$ python3 -q
>>> import numpy as np
>>> from numpy import linalg as LA
>>> np.set_printoptions(precision=3, suppress=True, linewidth=140, legacy="1.25")
>>> data = np.loadtxt("data.csv", delimiter=",")
>>> print(data)
[[ 1.7  0.9 -0.1 -0.5 -0.9 -0.8]
 [-0.7 -0.5  0.4  0.9  1.3  0.7]
 [-0.1 -2.2  1.2  0.4  0.8  0.9]
 [-1.9  0.6  1.4  1.2  0.9 -0.8]
 [-1.  -0.7 -0.4 -0.2 -1.4 -1.5]
 [-2.2  0.3 -1.6  0.7 -0.3 -0.8]
 [-1.8 -0.8 -0.4  1.1  0.5 -0.9]
 [-1.1  0.1 -1.5 -0.3  0.9  1.2]
 [-1.7  1.2  0.3  0.9  0.1 -1.3]
 [ 0.6  1.4 -0.1  0.5 -0.4  0.9]
 [-1.5  0.1 -0.1  0.8 -0.2 -0.1]
 [-1.1  0.5 -0.2 -0.3 -1.7 -0.4]
 [ 1.8  0.  -0.3  0.3  0.6  0.2]
 [ 0.8  0.5 -0.7 -1.5  0.   0.2]]
>>> Xs = data - data.mean(axis=0)
>>> Uu, sv, Vt = LA.svd(Xs, full_matrices=False)
>>> print(Vt[0] * np.sign(Vt[0, np.abs(Vt[0]).argmax()]))
[ 0.882  0.104 -0.065 -0.36  -0.088  0.265]
>>> print(LA.matrix_rank(Xs))
6
>>> print(np.searchsorted(np.cumsum(sv ** 2) / (sv ** 2).sum(), 0.9) + 1)
4
>>> print(sv ** 2 / (sv ** 2).sum())
[0.391 0.27  0.137 0.122 0.049 0.031]
>>> Xs = (data - data.mean(axis=0)) / data.std(axis=0)
>>> print(Xs.std(axis=0))
[1. 1. 1. 1. 1. 1.]
>>> print(np.argwhere(np.abs(Xs) > 2))
[[ 2  1]
 [13  3]]
>>> beta = LA.lstsq(np.delete(Xs, 0, axis=1), Xs[:, 0])[0]
>>> print(np.abs(beta).argmax())
2
>>> print(round(float(1 - np.var(Xs[:, 0] - np.delete(Xs, 0, axis=1) @ beta)), 3))
0.473
>>> W0 = np.loadtxt("layer2.csv", delimiter=",")
>>> print(W0)
[[ 1.22  -0.171 -0.295 -0.089  0.238 -0.067  0.163 -0.121 -0.009  0.146 -0.389  0.237]
 [-0.171  1.064  0.176 -0.175 -0.248  0.242 -0.217  0.173  0.125 -0.002  0.113 -0.081]
 [-0.295  0.176  1.341  0.046  0.018 -0.151 -0.056  0.016  0.073  0.349 -0.331 -0.206]
 [-0.089 -0.175  0.046  1.687  0.044 -0.003  0.25   0.117  0.394  0.005  0.219 -0.173]
 [ 0.238 -0.248  0.018  0.044  1.265  0.102  0.13   0.053  0.006  0.171 -0.323 -0.024]
 [-0.067  0.242 -0.151 -0.003  0.102  0.375  0.08  -0.357  0.072 -0.077  0.096 -0.029]
 [ 0.163 -0.217 -0.056  0.25   0.13   0.08   1.157  0.059  0.113 -0.036  0.052 -0.033]
 [-0.121  0.173  0.016  0.117  0.053 -0.357  0.059  0.828  0.004  0.02   0.021 -0.069]
 [-0.009  0.125  0.073  0.394  0.006  0.072  0.113  0.004  0.178 -0.126  0.098  0.132]
 [ 0.146 -0.002  0.349  0.005  0.171 -0.077 -0.036  0.02  -0.126  0.943  0.102 -0.363]
 [-0.389  0.113 -0.331  0.219 -0.323  0.096  0.052  0.021  0.098  0.102  0.94   0.426]
 [ 0.237 -0.081 -0.206 -0.173 -0.024 -0.029 -0.033 -0.069  0.132 -0.363  0.426  1.002]]
>>> # equal to its transpose
>>> out = np.array([[0, -1, 2],
...     [1, -1, 0],
...     [1, -1, -1],
...     [0, -2, -2],
...     [0, -2, -2],
...     [2, -2, -1],
...     [2, 2, -2],
...     [2, 1, 1],
...     [1, 1, 0],
...     [1, 1, 2],
...     [0, 2, -1],
...     [1, -1, 2]])
>>> print(LA.matrix_rank(np.vstack([W0, out.T])))
12
>>> print(np.einsum("ij->j", W0))
[0.865 0.997 0.979 2.321 1.432 0.284 1.662 0.743 1.06  1.132 1.023 0.818]
>>> print(np.einsum("ij,ij->i", W0, W0))
[1.945 1.455 2.223 3.198 1.886 0.392 1.523 0.883 0.269 1.226 1.523 1.477]
>>> print(LA.cond(W0) > 100)
True
>>> print(np.round(LA.norm(W0, 2) / LA.norm(W0), 3))
0.471
>>> print(np.argsort(-LA.norm(W0, axis=0).round(6), kind="stable")[:3])
[3 2 0]
>>> Uu, sv, Vt = LA.svd(W0)
>>> vecs = Vt[:(sv > 1e-8).sum()]
>>> rng = np.random.default_rng(150)
>>> vec = W0[0] + -3 * W0[9] + rng.integers(2) * np.eye(12)[0]
>>> print(vec)
[ 1.781 -0.165 -1.342 -0.104 -0.274  0.163  0.272 -0.18   0.37  -2.681 -0.696  1.326]
>>> print(LA.matrix_rank(np.vstack([W0, vec])))
10
>>> print(round(LA.norm(vec - vecs.T @ vecs @ vec), 3))
0.377
>>> print(np.diag(vecs.T @ vecs))
[0.858 0.869 0.899 0.932 0.955 0.367 0.974 0.8   0.133 0.801 0.648 0.764]
>>> X = np.diag(np.array([1, 3, 2, 1])) + 4 * np.eye(4, k=1) + 4 * np.eye(4, k=-1)
>>> print(X)
[[1. 4. 0. 0.]
 [4. 3. 4. 0.]
 [0. 4. 2. 4.]
 [0. 0. 4. 1.]]
>>> # symmetric
>>> out = X / np.sqrt((X ** 2).mean(axis=1, keepdims=True))
>>> print(LA.matrix_rank(X - X.mean(axis=1, keepdims=True)))
3
>>> print(LA.norm(out, axis=1))
[2. 2. 2. 2.]
>>> w, vecs = LA.eig(X)
>>> print(w)
[ 8.629  3.93  -4.461 -1.097]
>>> print(np.sort(LA.eigvals(X @ X)))
[ 1.204 15.444 19.9   74.451]
>>> mat = np.load("arr.npy")
>>> print(mat)
[[ 0.665  0.651 -0.105  0.366 -1.351 -1.156  1.304 -2.159 -1.386]
 [-0.081  0.829  0.53  -0.057 -0.821 -0.528  1.219 -0.832 -0.689]
 [ 0.638  1.752  0.254  0.434 -1.671 -1.002  0.938 -0.898 -0.515]
 [ 0.875  1.283 -0.422  0.14  -1.596 -1.436  1.072 -2.03  -1.146]
 [ 1.561  3.2   -0.06   1.573 -5.059 -3.444  3.806 -5.328 -3.993]
 [-0.209 -0.275 -0.583 -0.11   0.375  0.427 -0.429  0.838  0.008]
 [-1.634 -2.916 -0.317 -1.222  3.922  2.947 -2.365  3.849  2.178]
 [ 1.088  1.537  0.229  0.698 -2.471 -1.538  1.901 -2.744 -1.88 ]
 [ 0.682  1.961 -0.098  0.357 -2.395 -1.635  2.086 -2.943 -2.162]
 [-1.028 -2.535  0.054 -1.18   2.216  1.897 -2.262  3.018  2.05 ]
 [ 0.762  1.799 -0.036  1.334 -2.493 -1.365  1.989 -2.688 -1.91 ]
 [ 0.357  0.142  0.226  0.491 -0.397  0.129  0.426 -0.49  -0.364]
 [ 0.983  1.157 -0.097  0.904 -1.908 -1.235  0.79  -1.914 -1.291]
 [-0.013  1.109 -0.285  0.006 -1.538 -0.994  1.075 -1.231 -1.06 ]
 [-0.592 -1.431  0.212 -0.425  1.658  1.45  -0.824  2.161  0.877]
 [ 0.106  0.285  0.359 -0.243 -1.298 -0.884  0.325 -0.533 -0.44 ]
 [ 1.688  5.436 -0.041  2.738 -7.787 -5.178  5.085 -7.37  -5.229]
 [-2.744 -4.843  0.482 -2.298  7.559  5.111 -4.74   7.205  4.98 ]
 [ 1.19   2.938 -0.134  1.878 -4.235 -2.817  2.725 -4.506 -3.24 ]
 [-1.708 -3.17   0.137 -1.504  4.201  3.54  -3.199  4.412  2.967]
 [-0.982 -2.019 -0.572 -0.879  1.335  1.381 -1.265  1.703  1.608]
 [-0.513 -0.854 -0.016  0.245  1.763  1.437 -0.614  1.654  1.284]
 [ 0.548  1.476 -0.077  0.35  -2.689 -1.59   1.355 -2.387 -1.388]
 [-0.132  0.212  0.466 -0.05  -0.805 -0.778  0.137 -1.203 -0.381]
 [ 0.232 -0.24  -0.115  0.27  -0.031 -0.219 -0.491 -0.836 -0.131]]
>>> print(round(np.log10(LA.cond(mat))))
2
>>> print(np.argsort(-LA.norm(mat, axis=0).round(6), kind="stable")[:3])
[7 4 1]
>>> print(np.abs(LA.svd(mat)[2][-1]))
[0.152 0.348 0.035 0.299 0.231 0.755 0.281 0.241 0.067]
>>> print(round(float(LA.norm(mat, 2) / LA.norm(mat)), 3))
0.991
>>> out = np.c_[mat[:, :3] @ np.array([[0, -6, -9], [-1, -6, -1], [-5, -3, -7]]), np.array([1, 0, -1, -3, 1, -2, -3, 2, -3, 2, 3, 1, 1, 3, -1, 3, 3, -3, -2, 2, 1, -3, 2, -1, 2])]
>>> print(out)
[[ -0.126  -7.581  -5.901   1.   ]
 [ -3.479  -6.078  -3.81    0.   ]
 [ -3.022 -15.102  -9.272  -1.   ]
 [  0.827 -11.682  -6.204  -3.   ]
 [ -2.9   -28.386 -16.829   1.   ]
 [  3.19    4.653   6.237  -2.   ]
 [  4.501  28.251  19.841  -3.   ]
 [ -2.682 -16.437 -12.932   2.   ]
 [ -1.471 -15.564  -7.413  -3.   ]
 [  2.265  21.216  11.409   2.   ]
 [ -1.619 -15.258  -8.405   3.   ]
 [ -1.272  -3.672  -4.937   1.   ]
 [ -0.672 -12.549  -9.325   1.   ]
 [  0.316  -5.721   1.003   3.   ]
 [  0.371  11.502   5.275  -1.   ]
 [ -2.08   -3.423  -3.752   3.   ]
 [ -5.231 -42.621 -20.341   3.   ]
 [  2.433  44.076  26.165  -3.   ]
 [ -2.268 -24.366 -12.71   -2.   ]
 [  2.485  28.857  17.583   2.   ]
 [  4.879  19.722  14.861   1.   ]
 [  0.934   8.25    5.583  -3.   ]
 [ -1.091 -11.913  -5.869   2.   ]
 [ -2.542  -1.878  -2.286  -1.   ]
 [  0.815   0.393  -1.043   2.   ]]
>>> print(LA.matrix_rank(np.c_[mat, out]))
10
>>> print(np.round(LA.lstsq(mat, out[:, 0])[0], 3) + 0)
[ 0. -1. -5.  0.  0.  0.  0.  0.  0.]
>>> W2 = out[[10, 14]].astype(float)
>>> for _ in range(7):
...     labels = LA.norm(out[:, None] - W2, axis=-1).argmin(axis=1)
...     W2 = np.array([out[labels == j].mean(axis=0) for j in range(2)])
... 
>>> print(labels)
[0 0 0 0 0 1 1 0 0 1 0 0 0 0 1 0 0 1 0 1 1 1 0 0 0]
>>> print(W2)
[[ -1.676 -13.049  -7.649   0.706]
 [  2.632  20.816  13.369  -0.875]]
>>> print(np.abs(W2[1] - W2[0]).argmax())
1
>>> Uu, sv, Vt = LA.svd(mat)
>>> print(sv)
[32.09   2.135  1.902  1.779  1.538  1.358  1.117  0.86   0.692]
>>> out = Uu[:, :1] @ np.diag(sv[:1]) @ Vt[:1]
>>> print(np.round(np.abs(mat - out).max(), 3))
0.768
>>> print(round(float(LA.norm(mat - out) / LA.norm(mat)), 3))
0.131
>>> W2 = mat[[12, 19]].astype(float)
>>> for _ in range(4):
...     labels = LA.norm(mat[:, None] - W2, axis=-1).argmin(axis=1)
...     W2 = np.array([mat[labels == j].mean(axis=0) for j in range(2)])
... 
>>> print(labels)
[0 0 0 0 0 0 1 0 0 1 0 0 0 0 1 0 0 1 0 1 1 1 0 0 0]
>>> print(np.bincount(labels))
[18  7]
>>> print(W2[1] - W2[0])
[-1.922 -3.941 -0.003 -1.653  5.357  3.94  -3.588  5.61   3.789]
>>> out = np.array([[0, 7], [3, 8]])
>>> W2 = np.array([[4, 8], [6, 9]])
>>> J = np.block([[out, np.zeros((2, 2))], [np.zeros((2, 2)), W2]])
>>> print(J)
[[0. 7. 0. 0.]
 [3. 8. 0. 0.]
 [0. 0. 4. 8.]
 [0. 0. 6. 9.]]
>>> # splits into 2 blocks
>>> u = np.array([1, 2, 1])
>>> print(np.array([np.convolve(row, u, "same") for row in J]))
[[ 7. 14.  7.  0.]
 [14. 19.  8.  0.]
 [ 0.  4. 16. 20.]
 [ 0.  6. 21. 24.]]
>>> print((J + J.T) / 2)
[[0. 5. 0. 0.]
 [5. 8. 0. 0.]
 [0. 0. 4. 7.]
 [0. 0. 7. 9.]]
>>> print(np.round(LA.det(J), 3))
252.0
>>> print(LA.matrix_power(J, 3))
[[ 168.  595.    0.    0.]
 [ 255.  848.    0.    0.]
 [   0.    0.  880. 1448.]
 [   0.    0. 1086. 1785.]]
>>> print(round(np.abs(LA.eigvals(J)).max(), 3))
13.865
>>> print((J - J.T) / 2)
[[ 0.  2.  0.  0.]
 [-2.  0.  0.  0.]
 [ 0.  0.  0.  1.]
 [ 0.  0. -1.  0.]]
>>> print(np.trace(J))
21.0
>>> print(J @ J)
[[ 21.  56.   0.   0.]
 [ 24.  85.   0.   0.]
 [  0.   0.  64. 104.]
 [  0.   0.  78. 129.]]
>>> print(np.round(LA.norm(J, 2), 3))
14.01
>>> print(round(LA.norm(J, 1), 3), round(float(LA.norm(J, np.inf)), 3))
17.0 15.0
>>> print(LA.norm(J, axis=1))
[ 7.     8.544  8.944 10.817]
>>> print((J != 0).astype(int))
[[0 1 0 0]
 [1 1 0 0]
 [0 0 1 1]
 [0 0 1 1]]
>>> print(round(LA.det(J), 3))
252.0
>>> print(np.sort(LA.eigvals(J).real))
[-2.083 -0.865 10.083 13.865]
>>> u = np.array([2, 1, 1, 3])
>>> out = J + np.outer(u, np.eye(4)[1])
>>> print(LA.matrix_rank(out - J))
1
>>> E = np.load("mat.npy")
>>> print(E)
[[ 1.3  0.   2.  -1. ]
 [-1.  -0.7  1.   3. ]
 [ 3.   2.  -2.7  1. ]
 [ 1.   0.   2.  -0.7]]
>>> T = np.stack([E, 5 * E, E[::-1]])
>>> print(LA.det(T))
[   4.07  2543.813    4.07 ]
>>> print(np.einsum("bij,cij->bc", T, T))
[[  44.96  224.8     3.8 ]
 [ 224.8  1124.     19.  ]
 [   3.8    19.     44.96]]
>>> print(T.shape)
(3, 4, 4)
>>> print(LA.matrix_rank(T.reshape(3, -1)))
2
>>> M = np.load("sample8.npy")
>>> print(M)
[[ 25 -10 -15 -25  10  15]
 [-25 -25  -5  25  25   5]
 [ 25   5  25 -25  -5 -25]
 [ 25 -10 -15 -45  18  27]
 [-25 -25  -5  45  45   9]
 [ 25   5  25 -45  -9 -45]]
>>> print(M.mean(axis=0))
[  8.333 -10.      1.667 -11.667  14.     -2.333]
>>> print(M.sum(axis=1))
[  0   0   0   0  44 -44]
>>> print(np.count_nonzero(M))
36
>>> print(np.unravel_index(np.abs(M).argmax(), M.shape))
(3, 3)
>>> np.zeros(6, 6)
Traceback (most recent call last):
  File "<python-input-105>", line 1, in <module>
    np.zeros(6, 6)
    ~~~~~~~~^^^^^^
TypeError: Cannot interpret '6' as a data type
>>> print(LA.svd(M, compute_uv=False))
[117.407  72.793  48.904  15.308   9.491   6.376]
>>> print(np.diff(M, axis=0))
[[-50 -15  10  50  15 -10]
 [ 50  30  30 -50 -30 -30]
 [  0 -15 -40 -20  23  52]
 [-50 -15  10  90  27 -18]
 [ 50  30  30 -90 -54 -54]]
>>> print(LA.matrix_rank(M))
6
>>> print(M.sum(axis=0))
[ 50 -60  10 -70  84 -14]
>>> print(M.shape)
(6, 6)
>>> print(round(LA.norm(M), 3))
147.784
>>> print(M - M[0])
[[  0   0   0   0   0   0]
 [-50 -15  10  50  15 -10]
 [  0  15  40   0 -15 -40]
 [  0   0   0 -20   8  12]
 [-50 -15  10  70  35  -6]
 [  0  15  40 -20 -19 -60]]
>>> u = np.array([5, -1, -4])
>>> print(np.convolve(M[3], u))
[ 125  -75 -165 -170  195  297  -99 -108]
>>> print(np.cross(M[3, :3], M[4, :3]))
[-325  500 -875]
>>> print(np.correlate(M[3], M[4], "full"))
[  225  1035   540 -1655 -3113 -1272  2875  2625   540 -1125  -675]
>>> labels = rng.permutation(6)
>>> print(labels)
[2 4 5 3 0 1]
>>> out = M[labels][:, labels]
>>> print(np.diag(out))
[ 25  45 -45 -45  25 -25]
>>> print(np.allclose(out, M))
False
>>> print(out)
[[ 25  -5 -25 -25  25   5]
 [ -5  45   9  45 -25 -25]
 [ 25  -9 -45 -45  25   5]
 [-15  18  27 -45  25 -10]
 [-15  10  15 -25  25 -10]
 [ -5  25   5  25 -25 -25]]
>>> print(np.sort(np.abs(LA.eigvals(out))))
[16.1   18.246 18.246 38.315 43.421 43.421]
>>> T = np.stack([M, -3 * M, M[::-1]])
>>> print(LA.matrix_rank(T.reshape(3, -1)))
2
>>> print(LA.matrix_rank(T))
[6 6 6]
>>> print(np.einsum("bij,cij->bc", T, T))
[[ 21840 -65520   9380]
 [-65520 196560 -28140]
 [  9380 -28140  21840]]
>>> print(T.sum(axis=0))
[[-25  25  55   5 -29 -75]
 [ 25  25   5  -5  -5  -1]
 [-25 -20 -65   5  28  77]
 [-25  25  55  65 -41 -79]
 [ 25  25   5 -65 -65 -13]
 [-25 -20 -65  65  28 105]]
>>> q, Rm = LA.qr(M)
>>> print(q)
[[-0.408 -0.475  0.329  0.408  0.475  0.329]
 [ 0.408 -0.522 -0.247 -0.408  0.522 -0.247]
 [-0.408 -0.047 -0.575  0.408  0.047 -0.575]
 [-0.408 -0.475  0.329 -0.408 -0.475 -0.329]
 [ 0.408 -0.522 -0.247  0.408 -0.522  0.247]
 [-0.408 -0.047 -0.575 -0.408 -0.047  0.575]]
>>> print(np.round(abs(Rm[0, 0]), 3), round(float(LA.norm(M[:, 0])), 3))
61.237 61.237
>>> print(np.trace(q @ q.T))
6.0
>>> print(np.allclose(Rm.T @ Rm, M.T @ M))
True
